% python3 -q
>>> import numpy as np
>>> from numpy import linalg as LA
>>> np.set_printoptions(precision=2, suppress=True, linewidth=160, floatmode="fixed")
>>> E = np.array([[-4, 0, 0, 0, 0, 0],
...     [0, 0, 0, 0, 0, 0],
...     [0, 0, -2, 0, 0, 0],
...     [0, 0, 0, 4, 0, 0],
...     [0, 0, 0, 0, 3, 0],
...     [0, 0, 0, 0, 0, -4]])
>>> print([int(LA.matrix_rank(LA.matrix_power(E, p))) for p in range(1, 7)])
[5, 5, 5, 5, 5, 5]
>>> print(np.sort(LA.eigvals(E)))
[-4.00 -4.00 -2.00  0.00  3.00  4.00]
>>> print(LA.svd(E, compute_uv=False))
[4.00 4.00 4.00 3.00 2.00 0.00]
>>> print(LA.pinv(E))
[[-0.25  0.00  0.00  0.00  0.00  0.00]
 [ 0.00  0.00  0.00  0.00  0.00  0.00]
 [ 0.00  0.00 -0.50  0.00  0.00  0.00]
 [ 0.00  0.00  0.00  0.25  0.00  0.00]
 [ 0.00  0.00  0.00  0.00  0.33  0.00]
 [ 0.00  0.00  0.00  0.00  0.00 -0.25]]
>>> print(LA.norm(E, axis=0))
[4.00 0.00 2.00 4.00 3.00 4.00]
>>> print(E[:, 5] @ E[:, 4])
0
>>> print(E.T @ E)
[[16  0  0  0  0  0]
 [ 0  0  0  0  0  0]
 [ 0  0  4  0  0  0]
 [ 0  0  0 16  0  0]
 [ 0  0  0  0  9  0]
 [ 0  0  0  0  0 16]]
>>> print(np.allclose(E[:-1].T @ LA.lstsq(E[:-1].T, E[-1])[0], E[-1]))
False
>>> print((LA.matrix_power((E != 0) + (E.T != 0) + np.eye(6), 6) > 0).astype(int))
[[1 0 0 0 0 0]
 [0 1 0 0 0 0]
 [0 0 1 0 0 0]
 [0 0 0 1 0 0]
 [0 0 0 0 1 0]
 [0 0 0 0 0 1]]
>>> print(round(float(LA.det(E)), 2))
0.0
>>> F = np.load("x.npy")
>>> print(F)
[[  5   9  -1  -4  -1   6]
 [  9  23  -5 -11   5  13]
 [ -1  -5  12  14   9   0]
 [ -4 -11  14  26  10 -14]
 [ -1   5   9  10  21   4]
 [  6  13   0 -14   4  22]]
>>> rng = np.random.default_rng(41774)
>>> A2 = F + rng.integers(-2, 3, (6, 4)) @ rng.integers(-2, 3, (4, 6))
>>> print(A2)
[[  1   5   2   1  -7   9]
 [  6  21  -3 -11   9  11]
 [  8  -5   1  14  11   2]
 [ -5  -7  14  25  14 -15]
 [ -6   9  13  11  22   4]
 [  9  17  -2 -17   6  21]]
>>> print(A2 - F)
[[ -4  -4   3   5  -6   3]
 [ -3  -2   2   0   4  -2]
 [  9   0 -11   0   2   2]
 [ -1   4   0  -1   4  -1]
 [ -5   4   4   1   1   0]
 [  3   4  -2  -3   2  -1]]
